In [1]: import numpy as np

In [2]: np.set_printoptions(precision=2, suppress=True, linewidth=140)

In [3]: tidy = lambda a: np.round(a, 2) + 0

In [4]: rng = np.random.default_rng(67758)

In [5]: z = rng.integers(0, 2, 10)

In [6]: E = np.array([[4, 5, 0, 4, -1, -4, -2, 3, 2, -3],
   ...:     [-5, 2, -1, -4, -3, -2, 1, 5, 2, -1],
   ...:     [1, 4, -1, 1, 5, 4, 3, 2, -5, 0],
   ...:     [0, 2, 0, -3, -4, -3, 0, -2, 2, 2],
   ...:     [3, 4, -5, 5, 0, -1, -1, 1, -2, 5],
   ...:     [-1, -1, -5, -5, -3, -2, 1, 2, 2, -4],
   ...:     [-2, -5, -2, -4, 3, 1, 4, 4, -3, -1],
   ...:     [-5, 2, 3, -3, -1, 4, -1, 1, -3, 0],
   ...:     [3, 0, -3, 5, -4, -5, 2, 3, -5, -5],
   ...:     [-5, -3, 0, 5, -1, 0, 5, -4, -2, 3]]) * (z[:, None] == z)

In [7]: E
Out[7]: 
array([[ 4,  0,  0,  0,  0,  0, -2,  3,  0, -3],
       [ 0,  2,  0, -4, -3, -2,  0,  0,  2,  0],
       [ 1,  0, -1,  0,  0,  0,  3,  2,  0,  0],
       [ 0,  2,  0, -3, -4, -3,  0,  0,  2,  0],
       [ 0,  4,  0,  5,  0, -1,  0,  0, -2,  0],
       [ 0, -1,  0, -5, -3, -2,  0,  0,  2,  0],
       [-2,  0, -2,  0,  0,  0,  4,  4,  0, -1],
       [-5,  0,  3,  0,  0,  0, -1,  1,  0,  0],
       [ 0,  0,  0,  5, -4, -5,  0,  0, -5,  0],
       [-5,  0,  0,  0,  0,  0,  5, -4,  0,  3]])

In [8]: tidy(np.linalg.norm(E[9] - E[6]))
Out[8]: np.float64(9.7)

In [9]: tidy(np.linalg.norm(E, axis=0))
Out[9]: array([ 8.43,  5.  ,  3.74, 10.  ,  7.07,  6.56,  7.42,  6.78,  6.4 ,  4.36])

In [10]: E[9] @ E[6]
Out[10]: np.int64(11)

In [11]: other = E / np.linalg.norm(E, axis=1, keepdims=True)

In [12]: cov = other @ other.T

In [13]: (cov - 2 * np.eye(10)).round(6).argmax(axis=1)
Out[13]: array([2, 3, 6, 1, 8, 1, 2, 9, 4, 7])

In [14]: (E != 0).astype(int)
Out[14]: 
array([[1, 0, 0, 0, 0, 0, 1, 1, 0, 1],
       [0, 1, 0, 1, 1, 1, 0, 0, 1, 0],
       [1, 0, 1, 0, 0, 0, 1, 1, 0, 0],
       [0, 1, 0, 1, 1, 1, 0, 0, 1, 0],
       [0, 1, 0, 1, 0, 1, 0, 0, 1, 0],
       [0, 1, 0, 1, 1, 1, 0, 0, 1, 0],
       [1, 0, 1, 0, 0, 0, 1, 1, 0, 1],
       [1, 0, 1, 0, 0, 0, 1, 1, 0, 0],
       [0, 0, 0, 1, 1, 1, 0, 0, 1, 0],
       [1, 0, 0, 0, 0, 0, 1, 1, 0, 1]])

In [15]: tidy(np.linalg.det(E))
Out[15]: np.float64(-17784.0)

In [16]: np.flatnonzero(np.linalg.matrix_power((E != 0) + (E.T != 0) + np.eye(10), 10)[3])
Out[16]: array([1, 3, 4, 5, 8])

In [17]: M = np.load("w.npy")

In [18]: M
Out[18]: 
array([[-0.05, -0.09,  0.32,  0.62, -0.9 ],
       [-0.1 , -0.7 ,  0.3 ,  0.2 ,  0.9 ],
       [-0.3 ,  0.5 , -0.5 ,  0.7 ,  1.4 ],
       [ 0.1 ,  0.2 , -0.4 ,  0.6 , -0.8 ],
       [ 0.  , -0.1 ,  0.3 ,  0.6 , -0.9 ],
       [-0.9 ,  0.4 , -1.7 ,  3.  ,  0.5 ]])

In [19]: O, r_ = np.linalg.qr(M)

In [20]: np.allclose(r_.T @ r_, M.T @ M)
Out[20]: True

In [21]: tidy(O.T @ O)
Out[21]: 
array([[1., 0., 0., 0., 0.],
       [0., 1., 0., 0., 0.],
       [0., 0., 1., 0., 0.],
       [0., 0., 0., 1., 0.],
       [0., 0., 0., 0., 1.]])

In [22]: tidy(O @ r_)
Out[22]: 
array([[-0.05, -0.09,  0.32,  0.62, -0.9 ],
       [-0.1 , -0.7 ,  0.3 ,  0.2 ,  0.9 ],
       [-0.3 ,  0.5 , -0.5 ,  0.7 ,  1.4 ],
       [ 0.1 ,  0.2 , -0.4 ,  0.6 , -0.8 ],
       [ 0.  , -0.1 ,  0.3 ,  0.6 , -0.9 ],
       [-0.9 ,  0.4 , -1.7 ,  3.  ,  0.5 ]])

In [23]: tidy(np.trace(O @ O.T))
Out[23]: np.float64(5.0)

In [24]: tidy(np.abs(np.diag(r_)))
Out[24]: array([0.96, 0.88, 0.65, 1.2 , 1.18])
